In [1]: import numpy as np

In [2]: from numpy import linalg as LA

In [3]: np.set_printoptions(precision=1, suppress=True, linewidth=140, sign=" ")

In [4]: def tidy(a):
   ...:     return np.round(a, 1) + 0
   ...: 

In [5]: A = np.loadtxt("sample3.csv", delimiter=",")

In [6]: A
Out[6]: 
array([[ 0.,  1.,  0.],
       [ 0.,  0.,  1.],
       [ 1.,  0.,  0.]])

In [7]: A - A[0]
Out[7]: 
array([[ 0.,  0.,  0.],
       [ 0., -1.,  1.],
       [ 1., -1.,  0.]])

In [8]: np.unravel_index(np.abs(A).argmax(), A.shape)
Out[8]: (np.int64(0), np.int64(1))

In [9]: A.sum(axis=1)
Out[9]: array([ 1.,  1.,  1.])

In [10]: tidy(LA.svd(A, compute_uv=False))
Out[10]: array([ 1.,  1.,  1.])

In [11]: B = A / LA.norm(A, axis=1, keepdims=True)

In [12]: G = B @ B.T

In [13]: tidy(LA.norm(B, axis=1))
Out[13]: array([ 1.,  1.,  1.])

In [14]: (G - 2 * np.eye(3)).round(6).argmax(axis=1)
Out[14]: array([ 1,  0,  0])

In [15]: G[1]
Out[15]: array([ 0.,  1.,  0.])

In [16]: G
Out[16]: 
array([[ 1.,  0.,  0.],
       [ 0.,  1.,  0.],
       [ 0.,  0.,  1.]])

In [17]: np.argwhere(np.triu(np.abs(G) > 0.95, 1))
Out[17]: array([], shape=(0, 2), dtype=int64)

In [18]: M = np.loadtxt("run13.csv", delimiter=",")

In [19]: M
Out[19]: 
array([[-4.6,  0.1, -1.5, -1. ,  0. ],
       [ 2.5,  0.5,  0.9, -0.3, -1.7],
       [-3.7,  0.5, -1.2, -1. , -1.5],
       [-1.3, -1. , -0.5,  0.9, -0.4],
       [-2. , -1.5, -0.8, -0.5, -0.4],
       [-4.2,  0.7, -1.4,  0.8, -0.4],
       [ 1.6, -0.4,  0.6,  0.4,  1.2],
       [ 2.2,  1.3,  0.5,  1.2,  0.1],
       [-2.1, -2.1, -0.6,  0.3,  1.2],
       [-2.7,  1. , -1. ,  0.7,  0.1],
       [ 0.4,  1.3,  0.1, -1.3, -1. ],
       [ 4.5,  1. ,  1.4,  0.1,  1.5],
       [-0.8, -0.5, -0.4, -0.2, -1.2],
       [-1.2,  0. , -0.3,  0. ,  0.1],
       [-2.4,  0.8, -0.8, -0.1, -0.5],
       [ 3.7, -0.9,  1.2, -0.8,  1.4],
       [ 2. , -1.1,  0.7,  0.7, -1.7],
       [ 0.8, -0.7,  0.5, -1.5,  0.2],
       [-0.4,  0.6, -0.2,  2.7,  0.1],
       [-2.2,  0.2, -0.6,  1.8, -0.6],
       [-2.4, -0.7, -0.8,  0.2, -0.4],
       [-0.4,  1.8, -0.2, -1.1,  0.1],
       [-0.2,  1.3, -0.1,  0.8, -1.2],
       [ 3.3, -0.3,  1. ,  0.4,  1.8]])

In [20]: G = M.T @ M

In [21]: tidy(np.trace(G)), tidy((M ** 2).sum())
Out[21]: (np.float64(239.2), np.float64(239.2))

In [22]: (M @ M.T).shape
Out[22]: (24, 24)

In [23]: x = np.array([3, 1, 3, 3, -1])

In [24]: y = M @ x

In [25]: tidy(LA.lstsq(M, y)[0])
Out[25]: array([ 3.,  1.,  3.,  3., -1.])

In [26]: rng = np.random.default_rng(476)

In [27]: y = y + 0.3 * rng.normal(size=24)

In [28]: tidy(y)
Out[28]: 
array([-21.5,  11.9, -15.4,  -3.1, -11.1, -13.5,   6.7,  12.8, -10.6,  -7.9,  -0.3,  17.4,  -2.9,  -4.3,  -8. ,  10.1,  10.8,  -1.3,   7. ,
        -1.9,  -8.9,  -3.3,   3.9,  12.1])

In [29]: c, *_ = LA.lstsq(M, y)

In [30]: [round(float(LA.norm(LA.solve(M.T @ M + lam * np.eye(5), M.T @ y))), 2) for lam in (0, 1, 10, 100)]
Out[30]: [5.57, 4.93, 4.18, 2.34]

In [31]: c.round()
Out[31]: array([ 3.,  1.,  3.,  3., -1.])

In [32]: def softmax(z):
    ...:     e = np.exp(z - z.max(axis=-1, keepdims=True))
    ...:     return e / e.sum(axis=-1, keepdims=True)
    ...: 

In [33]: tidy(softmax(M).sum(axis=1))
Out[33]: array([ 1.,  1.,  1.,  1.,  1.,  1.,  1.,  1.,  1.,  1.,  1.,  1.,  1.,  1.,  1.,  1.,  1.,  1.,  1.,  1.,  1.,  1.,  1.,  1.])

In [34]: S = M @ M.T / np.sqrt(5)

In [35]: tidy(softmax(S)[10] @ M)
Out[35]: array([ 0.3,  0.7,  0.1, -0.4, -0.5])

In [36]: softmax(S).round(6).argmax(axis=1)
Out[36]: array([  0,  11,   0,   5,   0,   5,  11,  11,   8,   5,  10,  11,   2,   0,   0,  11,  16,  15,  18,   5,   0,  21,  22,  11])

In [37]: Ac = (M - M.mean(axis=0)) / M.std(axis=0)

In [38]: tidy(Ac.std(axis=0))
Out[38]: array([ 1.,  1.,  1.,  1.,  1.])

In [39]: c = LA.lstsq(np.delete(Ac, 0, axis=1), Ac[:, 0])[0]

In [40]: tidy(c)
Out[40]: array([ 0.,  1.,  0.,  0.])

In [41]: mat = np.load("x.npy")

In [42]: tidy(mat)
Out[42]: 
array([[ 0.5,  0. ,  0. ,  0. ,  0.5,  0. ],
       [ 0. ,  1. ,  0. ,  0. ,  0. ,  0. ],
       [ 0. ,  0. ,  1. ,  0. ,  0. ,  0. ],
       [ 0. ,  0.3,  0. ,  0.3,  0.3,  0. ],
       [ 0. ,  0. ,  0. ,  0. ,  0.5,  0.5],
       [ 0. ,  0.3,  0. ,  0. ,  0. ,  0.7]])

In [43]: O, r_ = LA.qr(mat)

In [44]: tidy(O @ r_)
Out[44]: 
array([[ 0.5,  0. ,  0. ,  0. ,  0.5,  0. ],
       [ 0. ,  1. ,  0. ,  0. ,  0. ,  0. ],
       [ 0. ,  0. ,  1. ,  0. ,  0. ,  0. ],
       [ 0. ,  0.3,  0. ,  0.3,  0.3,  0. ],
       [ 0. ,  0. ,  0. ,  0. ,  0.5,  0.5],
       [ 0. ,  0.3,  0. ,  0. ,  0. ,  0.7]])

In [45]: O.shape, r_.shape
Out[45]: ((6, 6), (6, 6))

In [46]: np.trace(O @ O.T)
Out[46]: np.float64(6.0)

In [47]: np.allclose(r_.T @ r_, mat.T @ mat)
Out[47]: True

In [48]: tidy(r_)
Out[48]: 
array([[ 0.5,  0. ,  0. ,  0. ,  0.5,  0. ],
       [ 0. , -1.1,  0. , -0.1, -0.1, -0.2],
       [ 0. ,  0. ,  1. ,  0. ,  0. ,  0. ],
       [ 0. ,  0. ,  0. , -0.3, -0.3,  0.1],
       [ 0. ,  0. ,  0. ,  0. , -0.5, -0.5],
       [ 0. ,  0. ,  0. ,  0. ,  0. ,  0.6]])

In [49]: lab = rng.permutation(6)

In [50]: lab
Out[50]: array([ 0,  3,  1,  4,  5,  2])

In [51]: B = mat[lab][:, lab]

In [52]: tidy(np.trace(B))
Out[52]: np.float64(4.0)

In [53]: J = np.load("test19.npy")

In [54]: J
Out[54]: 
array([[ 24.7,  25.6, -35.4],
       [ 23.8,  24.2, -35. ],
       [ 25.6,  24.2, -35.3],
       [ 24.1,  25.1, -34.5],
       [ 23.5,  25. , -36.4],
       [ 26.5,  25.6, -34.2],
       [ 27. ,  23.9, -35.9],
       [ 26.5,  24.8, -35.6],
       [ 24.2,  25.7, -34.7],
       [ 24.4,  26. , -34.7],
       [ 24.4,  24.3, -35.3],
       [ 26.2,  24.8, -35.5],
       [ 24.9,  22.6, -34. ],
       [ 25.7,  26.2, -33.8],
       [ 24.7,  25.2, -34.7],
       [ 26.1,  26.2, -34.1],
       [ 24.5,  24.2, -34.9],
       [ 23.7,  24.9, -34.7],
       [ 24.7,  24.7, -36.2],
       [ 24.7,  23.2, -35.5],
       [ 23.9,  25.3, -33.9],
       [ 25.6,  23.8, -34.7],
       [ 26.1,  26. , -36.2],
       [ 24.2,  25. , -35.8],
       [ 26.3,  24.5, -34.9],
       [ 24.4,  23.9, -34.2],
       [ 23.3,  24.5, -35.9],
       [ 24.5,  24.3, -33.5],
       [ 23.5,  25.2, -34.7]])

In [55]: lab = J[:, 2] > np.median(J[:, 2])

In [56]: f = J[lab].mean(axis=0) - J[~lab].mean(axis=0)

In [57]: np.argsort(-np.abs(f).round(6), kind="stable")
Out[57]: array([ 2,  1,  0])

In [58]: tidy((((J - J.mean(axis=0)) @ f > 0) == lab).mean())
Out[58]: np.float64(0.9)

In [59]: ((J - J.mean(axis=0)) @ f > 0).astype(int)
Out[59]: array([ 0,  1,  0,  1,  0,  1,  0,  0,  1,  1,  0,  0,  1,  1,  1,  1,  0,  1,  0,  0,  1,  0,  0,  0,  0,  1,  0,  1,  1])
